% ipython --no-banner

In [1]: import numpy as np

In [2]: from numpy import linalg as LA

In [3]: np.set_printoptions(precision=3, suppress=True, linewidth=100)

In [4]: J = np.load("a.npy")

In [5]: J
Out[5]: 
array([[ 1.119,  0.143, -1.053,  0.539, -0.525,  1.517, -1.787],
       [ 1.021,  0.5  ,  0.933, -1.772, -1.106, -0.549, -1.024],
       [ 0.919,  0.234, -1.161, -0.014, -0.341,  0.358, -2.526],
       [ 0.417, -0.239, -0.283,  0.683, -0.685,  0.654,  0.149],
       [ 0.001,  0.467, -0.006,  0.06 ,  0.398,  0.627,  0.616],
       [ 0.251, -1.047, -0.325,  1.121,  0.956,  0.022,  0.061],
       [ 0.062, -0.217, -0.025,  0.481,  1.318,  0.11 , -0.423],
       [ 1.001,  0.448, -0.593,  0.498, -0.596,  0.453, -0.704],
       [-1.881,  0.045,  0.513, -1.47 , -0.253, -0.437,  1.209],
       [-0.778,  0.683, -1.173, -0.506,  0.134,  0.577,  1.184]])

In [6]: out = np.array([[2, 1], [3, 2], [1, 1], [2, 0], [3, 2], [3, 1], [0, 2]])

In [7]: np.vstack([J, out.T]).shape
Out[7]: (12, 7)

In [8]: np.einsum("ij,ij->i", J, J)
Out[8]: array([8.442, 7.876, 8.873, 1.697, 1.153, 3.44 , 2.211, 2.858, 7.681, 4.456])

In [9]: LA.matrix_rank(np.vstack([J, out.T]))
Out[9]: np.int64(7)

In [10]: proj = J @ LA.solve(J.T @ J, J.T)

In [11]: proj @ J[:, 1]
Out[11]: array([ 0.143,  0.5  ,  0.234, -0.239,  0.467, -1.047, -0.217,  0.448,  0.045,  0.683])

In [12]: LA.matrix_rank(np.eye(10) - proj)
Out[12]: np.int64(3)

In [13]: np.round(LA.eigvalsh(proj), 3) + 0
Out[13]: array([0., 0., 0., 1., 1., 1., 1., 1., 1., 1.])

In [14]: round(float(np.trace(proj)), 3)
Out[14]: 7.0

In [15]: q, V = LA.qr(J[:, :6])[0], LA.qr(J[:, 6:])[0]

In [16]: sigma = LA.svd(q.T @ V, compute_uv=False)

In [17]: (sigma > 0.9).sum()
Out[17]: np.int64(1)

In [18]: vec = np.array([0, 2, 1, 3, 3, 2, 2])

In [19]: rhs = J @ vec

In [20]: np.round(LA.lstsq(J, rhs)[0], 3) + 0
Out[20]: array([0., 2., 1., 3., 3., 2., 2.])

In [21]: np.round(LA.solve(J.T @ J, J.T @ rhs), 3) + 0
Out[21]: array([0., 2., 1., 3., 3., 2., 2.])

In [22]: rng = np.random.default_rng(7672)

In [23]: rhs = rhs + 0.3 * rng.normal(size=10)

In [24]: rhs
Out[24]: array([-1.811, -9.428, -6.373,  1.08 ,  4.922,  4.356,  4.118, -0.87 , -2.784,  2.796])

In [25]: coef, *_ = LA.lstsq(J, rhs)

In [26]: np.round(J.T @ (rhs - J @ coef), 3) + 0
Out[26]: array([0., 0., 0., 0., 0., 0., 0.])

In [27]: coef.round()
Out[27]: array([0., 1., 1., 2., 3., 2., 2.])

In [28]: np.round(LA.norm(rhs - J @ coef), 3)
Out[28]: np.float64(0.393)
